In [1]: import numpy as np

In [2]: np.set_printoptions(precision=1, suppress=True, linewidth=140, sign=" ")

In [3]: rnd = lambda a: np.round(a, 1) + 0

In [4]: feats = np.loadtxt("layer4.csv", delimiter=",")

In [5]: rnd(feats)
Out[5]: 
array([[  7.3,  16.5,   8.5,  -4.7,   5.3,   1.8,  -5.4],
       [  8.2,   7.7,  -0.3,  -4.7,   0.9,   5.4,  -1.8],
       [  9. ,   5. ,  -3. ,  -8.7,  -2.9,   5.4,  -2.7],
       [  7.9,  24.2,  16.2, -15.2,   2.6,  -3.9, -13.7],
       [  6.7,  17.8,   9.8,  -0.6,   8.6,   2.3,  -3.8],
       [  8.2,   6.4,  -1.6,  -3.6,   1. ,   6.1,  -0.7],
       [ 10.1,  -2.2, -10.2, -11.7,  -8.4,   7.6,  -1.4],
       [  8.1,   6.8,  -1.2,  -3.3,   1.3,   6. ,  -0.8],
       [  7.8,   6.2,  -1.8,  -0.3,   2.9,   7.1,   1. ],
       [  7. ,  20.7,  12.7,  -5.3,   7. ,   0. ,  -7.3],
       [  7.1,  16.9,   8.9,  -3.3,   6.4,   2. ,  -4.8],
       [  8.2,   9.9,   1.9,  -6.2,   1.1,   4.1,  -3.5],
       [  6.4,  17.7,   9.7,   2.1,  10.2,   3. ,  -2.4],
       [  7.9,   6.2,  -1.8,  -0.6,   2.7,   7. ,   0.8],
       [  6.8,  13.3,   5.3,   1.9,   7.8,   4.7,  -0.8],
       [  8.2,  12.2,   4.2,  -8.1,   1. ,   2.7,  -5.4],
       [  7.9,  12.8,   4.8,  -6.4,   2.4,   2.9,  -4.7],
       [  8.6,   4.2,  -3.8,  -5.2,  -1.2,   6.6,  -0.7],
       [  6.9,  22.3,  14.3,  -5.6,   7.7,  -0.7,  -8.1],
       [  7.5,   8.6,   0.6,   0.3,   4.5,   6.2,   0.3],
       [  9. ,   3.7,  -4.3,  -7.8,  -3. ,   6.2,  -1.8],
       [  8.4,   6.5,  -1.5,  -5.2,   0. ,   5.7,  -1.6],
       [  8.4,  10.8,   2.8,  -8.5,   0.1,   3.2,  -5. ],
       [  7.6,  13. ,   5. ,  -4. ,   4. ,   3.4,  -3.6],
       [  7.6,  18.7,  10.7,  -8.3,   4.2,   0. ,  -8.1],
       [  8.2,   5.1,  -2.9,  -2.3,   1.1,   7. ,   0.4],
       [  7.7,   0.8,  -7.2,   4.9,   3.5,  10.5,   5.7],
       [  8.8,   3.4,  -4.6,  -6.2,  -2.2,   6.7,  -0.9],
       [  6.9,  11.9,   3.9,   2.6,   7.6,   5.5,   0.2],
       [  8.8,   8.6,   0.6,  -9.8,  -1.8,   3.7,  -4.8],
       [  6.3,  11. ,   3. ,   7.7,  10.3,   7.1,   3.1]])

In [6]: cov = feats.T @ feats

In [7]: rnd(np.linalg.svd(feats, compute_uv=False) ** 2)
Out[7]: array([ 8466.2,  1970.9,  1166.1,     0. ,     0. ,     0. ,     0. ])

In [8]: rnd(np.linalg.eigvalsh(cov)[::-1])
Out[8]: array([ 8466.2,  1970.9,  1166.1,     0. ,     0. ,     0. ,     0. ])
